% ipython --no-banner

In [1]: import numpy as np

In [2]: np.set_printoptions(precision=1, suppress=True, linewidth=140)

In [3]: def rd(a):
   ...:     return np.round(a, 1) + 0
   ...: 

In [4]: W0 = np.loadtxt("w.csv", delimiter=",")

In [5]: W0
Out[5]: 
array([[0., 0., 1., 2., 0., 2., 2., 0., 2., 0., 0., 0., 2.],
       [0., 0., 0., 1., 2., 0., 2., 2., 0., 2., 0., 0., 0.],
       [1., 0., 0., 0., 1., 2., 0., 2., 2., 0., 2., 0., 0.],
       [2., 1., 0., 0., 0., 1., 2., 0., 2., 2., 0., 2., 0.],
       [0., 2., 1., 0., 0., 0., 1., 2., 0., 2., 2., 0., 2.],
       [2., 0., 2., 1., 0., 0., 0., 1., 2., 0., 2., 2., 0.],
       [2., 2., 0., 2., 1., 0., 0., 0., 1., 2., 0., 2., 2.],
       [0., 2., 2., 0., 2., 1., 0., 0., 0., 1., 2., 0., 2.],
       [2., 0., 2., 2., 0., 2., 1., 0., 0., 0., 1., 2., 0.],
       [0., 2., 0., 2., 2., 0., 2., 1., 0., 0., 0., 1., 2.],
       [0., 0., 2., 0., 2., 2., 0., 2., 1., 0., 0., 0., 1.],
       [0., 0., 0., 2., 0., 2., 2., 0., 2., 1., 0., 0., 0.],
       [2., 0., 0., 0., 2., 0., 2., 2., 0., 2., 1., 0., 0.]])

In [6]: # equal to its transpose

In [7]: rng = np.random.default_rng(86568)

In [8]: lab = rng.permutation(13)

In [9]: lab
Out[9]: array([ 3, 10, 11,  0,  4,  6, 12,  9,  1,  8,  2,  7,  5])

In [10]: M2 = W0[lab][:, lab]

In [11]: np.trace(M2)
Out[11]: np.float64(0.0)

In [12]: np.diag(M2)
Out[12]: array([0., 0., 0., 0., 0., 0., 0., 0., 0., 0., 0., 0., 0.])

In [13]: rd(np.linalg.det(M2)), rd(np.linalg.det(W0[lab]))
Out[13]: (np.float64(-353492.0), np.float64(353492.0))

In [14]: F = np.array([[2, -2, 2, -2, 2, -2],
    ...:     [-6, 1, -6, 1, -6, 1],
    ...:     [6, -5, 6, -5, 6, -5],
    ...:     [2, -2, 2, -2, 2, -2],
    ...:     [-6, 1, -6, 1, -6, 1],
    ...:     [6, -5, 6, -5, 6, -5]])

In [15]: rd(F @ np.linalg.pinv(F) @ F)
Out[15]: 
array([[ 2., -2.,  2., -2.,  2., -2.],
       [-6.,  1., -6.,  1., -6.,  1.],
       [ 6., -5.,  6., -5.,  6., -5.],
       [ 2., -2.,  2., -2.,  2., -2.],
       [-6.,  1., -6.,  1., -6.,  1.],
       [ 6., -5.,  6., -5.,  6., -5.]])

In [16]: rd(np.trace(np.linalg.pinv(F) @ F))
Out[16]: np.float64(2.0)

In [17]: np.allclose(F[:-1].T @ np.linalg.lstsq(F[:-1].T, F[-1])[0], F[-1])
Out[17]: True

In [18]: np.abs(np.diag(np.linalg.qr(F)[1])) > 1e-9
Out[18]: array([ True,  True, False, False, False, False])

In [19]: np.linalg.lstsq(F[:-1].T, F[-1])[2]
Out[19]: np.int32(2)
